$ python3 -q
>>> import numpy as np
>>> np.set_printoptions(precision=3, suppress=True, linewidth=140)
>>> A = np.load("m.npy")
>>> print(A.round(3) + 0)
[[-0.07  -0.185 -0.679 -0.068 -0.095  0.204 -0.065  0.165  0.642]
 [ 0.14  -0.304 -0.183  0.239 -0.438  0.428  0.009  0.37  -0.535]
 [ 0.035 -0.09  -0.094  0.24  -0.29  -0.57  -0.717  0.002 -0.03 ]
 [-0.14  -0.397 -0.197 -0.64  -0.282 -0.281  0.202 -0.335 -0.252]
 [-0.105  0.017  0.324  0.249 -0.639  0.23   0.094 -0.492  0.332]
 [ 0.175 -0.394  0.543 -0.434  0.018  0.24  -0.366  0.276  0.252]
 [ 0.     0.589 -0.179 -0.401 -0.1    0.402 -0.456 -0.204 -0.199]
 [-0.14  -0.453 -0.097  0.246  0.466  0.313 -0.288 -0.536 -0.143]
 [ 0.945 -0.017 -0.128  0.     0.022 -0.041  0.086 -0.277  0.059]]
>>> M2 = np.array([[1, -2],
...     [1, -4],
...     [-5, -5],
...     [2, -3],
...     [-2, 0],
...     [4, -5],
...     [-2, 2],
...     [5, -5],
...     [-5, 4]])
>>> print(np.linalg.matrix_rank(np.vstack([A, M2.T])))
9
>>> print(np.einsum("ij,ij->i", A, A))
[1. 1. 1. 1. 1. 1. 1. 1. 1.]
>>> x = np.array([1, -1, 0, 1, 1, -1, 3, 2, 1])
>>> print(np.abs(np.linalg.eigvals(A)))
[1. 1. 1. 1. 1. 1. 1. 1. 1.]
>>> print(9 - np.linalg.matrix_rank(A - np.eye(9), tol=1e-8))
1
>>> print(np.round(A.T @ (A @ x), 3) + 0)
[ 1. -1.  0.  1.  1. -1.  3.  2.  1.]
>>> print([p for p in range(1, 25) if np.allclose(np.linalg.matrix_power(A, p), np.eye(9))])
[]
>>> print(np.sort(np.abs(np.degrees(np.angle(np.linalg.eigvals(A))))))
[  0.     66.287  66.287 109.724 109.724 142.181 142.181 173.503 173.503]
>>> X = np.loadtxt("w.csv", delimiter=",")
>>> print(X)
[[-2.  0.  0.  0.  0.  0.  0.  0.  0.  0.]
 [ 0.  3.  0.  0.  0.  0.  0.  0.  0.  0.]
 [ 0.  0. -2.  0.  0.  0.  0.  0.  0.  0.]
 [ 0.  0.  0.  1.  0.  0.  0.  0.  0.  0.]
 [ 0.  0.  0.  0. -2.  0.  0.  0.  0.  0.]
 [ 0.  0.  0.  0.  0.  1.  0.  0.  0.  0.]
 [ 0.  0.  0.  0.  0.  0. -2.  0.  0.  0.]
 [ 0.  0.  0.  0.  0.  0.  0.  3.  0.  0.]
 [ 0.  0.  0.  0.  0.  0.  0.  0.  3.  0.]
 [ 0.  0.  0.  0.  0.  0.  0.  0.  0.  2.]]
>>> x = np.array([4, -4, 0, -5, 0, 3, 5, 4, -2, 3])
>>> print(X @ np.eye(10)[4])
[ 0.  0.  0.  0. -2.  0.  0.  0.  0.  0.]
>>> print(np.sign((X @ x).round(6)))
[-1. -1.  0. -1.  0.  1. -1.  1. -1.  1.]
>>> print(X * x)
[[ -8.  -0.   0.  -0.   0.   0.   0.   0.  -0.   0.]
 [  0. -12.   0.  -0.   0.   0.   0.   0.  -0.   0.]
 [  0.  -0.  -0.  -0.   0.   0.   0.   0.  -0.   0.]
 [  0.  -0.   0.  -5.   0.   0.   0.   0.  -0.   0.]
 [  0.  -0.   0.  -0.  -0.   0.   0.   0.  -0.   0.]
 [  0.  -0.   0.  -0.   0.   3.   0.   0.  -0.   0.]
 [  0.  -0.   0.  -0.   0.   0. -10.   0.  -0.   0.]
 [  0.  -0.   0.  -0.   0.   0.   0.  12.  -0.   0.]
 [  0.  -0.   0.  -0.   0.   0.   0.   0.  -6.   0.]
 [  0.  -0.   0.  -0.   0.   0.   0.   0.  -0.   6.]]
>>> print((X @ x).argmax())
7
>>> print(X @ (2 * x))
[-16. -24.   0. -10.   0.   6. -20.  24. -12.  12.]
>>> print(X @ X)
[[4. 0. 0. 0. 0. 0. 0. 0. 0. 0.]
 [0. 9. 0. 0. 0. 0. 0. 0. 0. 0.]
 [0. 0. 4. 0. 0. 0. 0. 0. 0. 0.]
 [0. 0. 0. 1. 0. 0. 0. 0. 0. 0.]
 [0. 0. 0. 0. 4. 0. 0. 0. 0. 0.]
 [0. 0. 0. 0. 0. 1. 0. 0. 0. 0.]
 [0. 0. 0. 0. 0. 0. 4. 0. 0. 0.]
 [0. 0. 0. 0. 0. 0. 0. 9. 0. 0.]
 [0. 0. 0. 0. 0. 0. 0. 0. 9. 0.]
 [0. 0. 0. 0. 0. 0. 0. 0. 0. 4.]]
>>> print(np.linalg.matrix_rank(X - X[0, 0] * np.eye(10)))
6
>>> print(np.prod(np.diag(X)), np.round(np.linalg.det(X), 3))
864.0 864.0
>>> print([int(np.linalg.matrix_rank(np.linalg.matrix_power(X, p))) for p in range(1, 11)])
[10, 10, 10, 10, 10, 10, 10, 10, 10, 10]
>>> mat = np.array([[5, 2, 3, 0, 3, 15, -7],
...     [2, 2, -3, -3, 0, -3, 2],
...     [6, 4, -2, -4, 2, 6, -2],
...     [9, 6, -3, -6, 3, 9, -3],
...     [-1, -2, 5, 4, 1, 9, -5],
...     [10, 8, -8, -10, 2, 0, 2]])
>>> Uu, sigma, vt = np.linalg.svd(mat)
>>> print(np.argmax(sigma[:-1] / (sigma[1:] + 1e-6)) + 1)
2
>>> print(sigma.round(3) + 0)
[27.356 21.855  0.     0.     0.     0.   ]
>>> M2 = Uu[:, :2] @ np.diag(sigma[:2]) @ vt[:2]
>>> print(round(float(np.linalg.norm(mat - M2) / np.linalg.norm(mat)), 3))
0.0
>>> print(np.linalg.matrix_rank(mat, rtol=0.05))
2
>>> print(M2.round(3) + 0)
[[  5.   2.   3.   0.   3.  15.  -7.]
 [  2.   2.  -3.  -3.   0.  -3.   2.]
 [  6.   4.  -2.  -4.   2.   6.  -2.]
 [  9.   6.  -3.  -6.   3.   9.  -3.]
 [ -1.  -2.   5.   4.   1.   9.  -5.]
 [ 10.   8.  -8. -10.   2.   0.   2.]]
>>> M = np.load("a.npy")
>>> print(M)
[[2 2 1 2 0]
 [2 2 2 1 2]
 [1 2 2 2 1]
 [2 1 2 2 2]
 [0 2 1 2 2]]
>>> print(np.allclose(M, M.T))
True
>>> print(round(float(np.abs(np.linalg.eigvals(M)).max()), 3))
8.084
>>> print(np.allclose(M @ M.T, M.T @ M))
True
